In [1]: import numpy as np

In [2]: from numpy import linalg as LA

In [3]: np.set_printoptions(suppress=True, linewidth=200)

In [4]: Y = np.array([[3, 3, 1, 1], [2, 0, 3, 1], [1, 2, 2, 2], [0, 1, 2, 0]])

In [5]: X = np.tril(Y)

In [6]: X
Out[6]: 
array([[3, 0, 0, 0],
       [2, 0, 0, 0],
       [1, 2, 2, 0],
       [0, 1, 2, 0]])

In [7]: left, sigma, vt = LA.svd(X)

In [8]: np.argmax(sigma[:-1] / (sigma[1:] + 1e-6)) + 1
Out[8]: np.int64(3)

In [9]: Y = left[:, :3] @ np.diag(sigma[:3]) @ vt[:3]

In [10]: np.round(LA.norm(X - Y) / LA.norm(X), 1)
Out[10]: np.float64(0.0)

In [11]: LA.matrix_rank(X, rtol=0.05)
Out[11]: np.int64(3)

In [12]: LA.matrix_rank(Y)
Out[12]: np.int64(3)

In [13]: Y.round(1) + 0
Out[13]: 
array([[3., 0., 0., 0.],
       [2., 0., 0., 0.],
       [1., 2., 2., 0.],
       [0., 1., 2., 0.]])

In [14]: round(np.trace(LA.pinv(X) @ X), 1)
Out[14]: np.float64(3.0)

In [15]: np.abs(np.diag(LA.qr(X)[1])) > 1e-9
Out[15]: array([ True,  True,  True, False])

In [16]: basis = 10 * np.array([[-0.7, -1.2, -0.9], [0.5, 0.5, -0.6], [1.5, -0.3, 1.2]])

In [17]: rng = np.random.default_rng(643)

In [18]: idx = rng.integers(0, 3, 19)

In [19]: mat = basis[idx] + rng.normal(size=(19, 3))

In [20]: mat.round(1)
Out[20]: 
array([[  6.9,   7. ,  -7.6],
       [ -7.4, -11.2,  -8.6],
       [ 16.6,  -2.7,  13.4],
       [ -7.8, -13.3,  -8.7],
       [ 15.1,  -0.2,  13.1],
       [  4.2,   3.8,  -5. ],
       [ -8.6, -12.4,  -7.5],
       [ 16.1,  -5.4,  12.7],
       [  5.1,   5. ,  -5.9],
       [ -4.9, -12.7,  -8.7],
       [ 15.3,  -3.8,  13.4],
       [  4.4,   5.6,  -7.3],
       [ 13.9,  -4.3,  10.9],
       [ -6.1, -10.4,  -8.5],
       [ 15.4,  -0.7,  13. ],
       [ -6.4, -11. , -10.1],
       [ 14.4,  -3. ,  12.3],
       [ -6.7, -11.5,  -9.7],
       [  7.3,   6.7,  -5.8]])

In [21]: D = LA.norm(mat[:, None] - mat[None], axis=-1)

In [22]: np.round(LA.norm(mat - mat.mean(axis=0), axis=1), 1)
Out[22]: array([13.4, 16.3, 18.2, 17.7, 17.4,  9.1, 17.3, 17.4, 10.6, 15.4, 17.3, 11.9, 14.5, 15. , 17.4, 16.4, 15.9, 16.5, 12.3])

In [23]: D.mean(axis=1).argmax()
Out[23]: np.int64(2)

In [24]: D.shape
Out[24]: (19, 19)

In [25]: D[13].round(6).argsort(kind="stable")[:4]
Out[25]: array([13,  1, 17, 15])

In [26]: np.round(LA.norm(mat, axis=1), 1)
Out[26]: array([12.4, 15.9, 21.5, 17.7, 20. ,  7.6, 16.9, 21.2,  9.2, 16.1, 20.7, 10.2, 18.2, 14.8, 20.2, 16.3, 19.1, 16.4, 11.5])
